% ipython --no-banner

In [1]: import numpy as np

In [2]: import numpy.linalg as la

In [3]: np.set_printoptions(precision=4, suppress=True, linewidth=120)

In [4]: data = np.load("a.npy")

In [5]: data
Out[5]: 
array([[  0,  -6,  -6,  -8,   8,   4],
       [  0, -15, -15, -20,  20,  10],
       [  0,   6,   6,   8,  -8,  -4],
       [  0,  -3,  -3,  -4,   4,   2],
       [  0,   9,   9,  12, -12,  -6],
       [  0, -12, -12, -16,  16,   8]])

In [6]: # columns 1 and 2 are equal

In [7]: round(float(la.det(data)), 4)
Out[7]: 0.0

In [8]: np.allclose(data, data.T)
Out[8]: False

In [9]: round(np.abs(la.eigvals(data)).max(), 4)
Out[9]: np.float64(17.0)

In [10]: np.allclose(data @ data.T, data.T @ data)
Out[10]: False

In [11]: (data + data.T) / 2
Out[11]: 
array([[  0. ,  -3. ,  -3. ,  -4. ,   4. ,   2. ],
       [ -3. , -15. ,  -4.5, -11.5,  14.5,  -1. ],
       [ -3. ,  -4.5,   6. ,   2.5,   0.5,  -8. ],
       [ -4. , -11.5,   2.5,  -4. ,   8. ,  -7. ],
       [  4. ,  14.5,   0.5,   8. , -12. ,   5. ],
       [  2. ,  -1. ,  -8. ,  -7. ,   5. ,   8. ]])

In [12]: E = np.loadtxt("arr.csv", delimiter=",")

In [13]: E
Out[13]: 
array([[ 0.5865,  0.0591, -0.5316,  0.5316,  0.2954],
       [ 0.0591,  0.9916,  0.0759, -0.0759, -0.0422],
       [-0.5316,  0.0759,  0.3165,  0.6835,  0.3797],
       [ 0.5316, -0.0759,  0.6835,  0.3165, -0.3797],
       [ 0.2954, -0.0422,  0.3797, -0.3797,  0.789 ]])

In [14]: Q = E.astype(float).copy()

In [15]: for j in range(5):
    ...:     Q[:, j] -= Q[:, :j] @ (Q[:, :j].T @ Q[:, j])
    ...:     Q[:, j] /= la.norm(Q[:, j])
    ...: 

In [16]: Q
Out[16]: 
array([[ 0.5865,  0.0591, -0.5316,  0.5316,  0.2954],
       [ 0.0591,  0.9916,  0.0759, -0.0759, -0.0422],
       [-0.5316,  0.0759,  0.3165,  0.6835,  0.3797],
       [ 0.5316, -0.0759,  0.6835,  0.3165, -0.3797],
       [ 0.2954, -0.0422,  0.3797, -0.3797,  0.789 ]])

In [17]: np.round(Q.T @ E, 4) + 0
Out[17]: 
array([[1., 0., 0., 0., 0.],
       [0., 1., 0., 0., 0.],
       [0., 0., 1., 0., 0.],
       [0., 0., 0., 1., 0.],
       [0., 0., 0., 0., 1.]])

In [18]: rng = np.random.default_rng(691)

In [19]: lab = rng.permutation(5)

In [20]: lab
Out[20]: array([2, 0, 3, 4, 1])

In [21]: M2 = E[lab][:, lab]

In [22]: np.allclose(M2, E)
Out[22]: False

In [23]: np.trace(M2)
Out[23]: np.float64(3.0)

In [24]: np.sort(np.abs(la.eigvals(M2)))
Out[24]: array([1., 1., 1., 1., 1.])
